% ipython --no-banner

In [1]: import numpy as np

In [2]: import numpy.linalg as la

In [3]: np.set_printoptions(precision=2, suppress=True, linewidth=160)

In [4]: rnd = lambda a: np.round(a, 2) + 0

In [5]: J = np.loadtxt("w.csv", delimiter=",")

In [6]: rnd(J)
Out[6]: 
array([[-0.34, -0.04, -0.01,  0.47],
       [-0.04, -0.01,  0.  ,  0.06],
       [-0.01,  0.  ,  0.  ,  0.01],
       [ 0.47,  0.06,  0.01, -0.65]])

In [7]: B = J / la.norm(J, axis=1, keepdims=True)

In [8]: gram = B @ B.T

In [9]: np.argwhere(np.triu(np.abs(gram) > 0.95, 1))
Out[9]: 
array([[0, 1],
       [0, 2],
       [0, 3],
       [1, 2],
       [1, 3],
       [2, 3]])

In [10]: (gram - 2 * np.eye(4)).round(6).argmax(axis=1)
Out[10]: array([1, 0, 0, 0])

In [11]: (np.abs(gram) > 0.9).astype(int)
Out[11]: 
array([[1, 1, 1, 1],
       [1, 1, 1, 1],
       [1, 1, 1, 1],
       [1, 1, 1, 1]])

In [12]: x0 = np.array([1, 2, 0, 2])

In [13]: (J @ x0).argmax()
Out[13]: np.int64(0)

In [14]: rnd(J @ np.eye(4)[3])
Out[14]: array([ 0.47,  0.06,  0.01, -0.65])

In [15]: rnd(np.einsum("ij,j->i", J, x0))
Out[15]: array([ 0.52,  0.06,  0.01, -0.72])

In [16]: E = np.load("a.npy")

In [17]: rnd(E)
Out[17]: 
array([[-0.51, -0.79, -0.34],
       [ 0.85, -0.53, -0.01],
       [-0.17, -0.29,  0.94]])

In [18]: # columns are unit length and at right angles

In [19]: def softmax(z):
    ...:     e = np.exp(z - z.max(axis=-1, keepdims=True))
    ...:     return e / e.sum(axis=-1, keepdims=True)
    ...: 

In [20]: softmax(E).sum(axis=1)
Out[20]: array([1., 1., 1.])

In [21]: rnd(softmax(E[1] + -1))
Out[21]: array([0.6 , 0.15, 0.25])

In [22]: rnd(softmax(10 * E[1]))
Out[22]: array([1., 0., 0.])

In [23]: att = E @ E.T / np.sqrt(3)

In [24]: softmax(att).round(6).argmax(axis=1)
Out[24]: array([0, 1, 2])

In [25]: rnd(softmax(att + np.triu(np.full(att.shape, -np.inf), 1)))
Out[25]: 
array([[1.  , 0.  , 0.  ],
       [0.36, 0.64, 0.  ],
       [0.26, 0.26, 0.47]])

In [26]: rnd(softmax(att))
Out[26]: 
array([[0.47, 0.26, 0.26],
       [0.26, 0.47, 0.26],
       [0.26, 0.26, 0.47]])

In [27]: rnd(softmax(att)[1] @ E)
Out[27]: array([ 0.22, -0.54,  0.15])

In [28]: feats = np.load("out9.npy")

In [29]: feats
Out[29]: 
array([[ 3.65, -0.21, -4.88],
       [-4.16,  1.33, -3.29],
       [-0.22, -7.5 ,  3.68],
       [ 4.14,  1.58, -3.1 ],
       [-0.52, -0.8 , -2.41]])

In [30]: B = feats / np.sqrt((feats ** 2).mean(axis=1, keepdims=True))

In [31]: la.matrix_rank(B) == la.matrix_rank(feats)
Out[31]: np.True_

In [32]: rnd(la.norm(B, axis=1))
Out[32]: array([1.73, 1.73, 1.73, 1.73, 1.73])

In [33]: rnd(B[0])
Out[33]: array([ 1.04, -0.06, -1.39])

In [34]: data = np.load("mat.npy")

In [35]: data
Out[35]: 
array([[ 0.24,  4.99,  0.05],
       [-4.2 , -1.7 ,  2.12],
       [ 2.9 , -0.81, -3.99],
       [-4.9 ,  0.89, -0.39],
       [ 1.8 , -1.79,  4.31],
       [-4.31, -2.52, -0.23],
       [ 3.21,  3.66, -1.13],
       [ 1.23,  4.04,  2.68],
       [ 3.51, -1.72, -3.12],
       [-4.74, -0.73,  1.42],
       [-3.96, -2.9 , -0.96],
       [-1.1 , -4.84, -0.62],
       [ 0.28, -2.31, -4.43],
       [-2.51, -3.1 , -3.02],
       [-0.73,  1.21,  4.8 ],
       [-0.45,  2.6 ,  4.24],
       [ 1.05, -3.17, -3.72],
       [-4.81,  0.7 ,  1.19],
       [ 2.96, -1.34,  3.8 ],
       [-2.82, -3.09,  2.74],
       [ 2.79, -2.95, -2.92],
       [-1.56, -4.33, -1.95],
       [-4.51,  1.01, -1.9 ],
       [-4.05,  1.97,  2.17]])

In [36]: cent = data[[1, 13]].astype(float)

In [37]: for _ in range(5):
    ...:     idx = la.norm(data[:, None] - cent, axis=-1).argmin(axis=1)
    ...:     cent = np.array([data[idx == j].mean(axis=0) for j in range(2)])
    ...: 

In [38]: idx
Out[38]: array([0, 0, 1, 0, 0, 0, 1, 0, 1, 0, 1, 1, 1, 1, 0, 0, 1, 0, 0, 0, 1, 1, 0, 0])

In [39]: rnd(cent)
Out[39]: 
array([[-2.09,  0.45,  1.93],
       [ 0.46, -2.25, -2.59]])

In [40]: np.bincount(idx)
Out[40]: array([14, 10])

In [41]: np.abs(cent[1] - cent[0]).argmax()
Out[41]: np.int64(2)

In [42]: Xs = data - data.mean(axis=0)

In [43]: U, sigma, Vt = la.svd(Xs, full_matrices=False)

In [44]: np.abs(U[:, 0]).argmax()
Out[44]: np.int64(16)

In [45]: rnd(Xs.mean(axis=0))
Out[45]: array([0., 0., 0.])

In [46]: rnd((sigma ** 2).sum() ** 2 / (sigma ** 4).sum())
Out[46]: np.float64(2.71)

In [47]: rnd(np.abs(Vt[-1]))
Out[47]: array([0.3 , 0.7 , 0.65])

In [48]: la.matrix_rank(Xs)
Out[48]: np.int64(3)

In [49]: np.abs(Vt[0]).argmax()
Out[49]: np.int64(2)

In [50]: (np.sign(U[:, 0]) == np.sign(U[0, 0])).astype(int)
Out[50]: array([1, 1, 0, 1, 1, 1, 0, 1, 0, 1, 0, 0, 0, 0, 1, 1, 0, 1, 1, 1, 0, 0, 1, 1])

In [51]: np.searchsorted(np.cumsum(sigma ** 2) / (sigma ** 2).sum(), 0.9) + 1
Out[51]: np.int64(3)
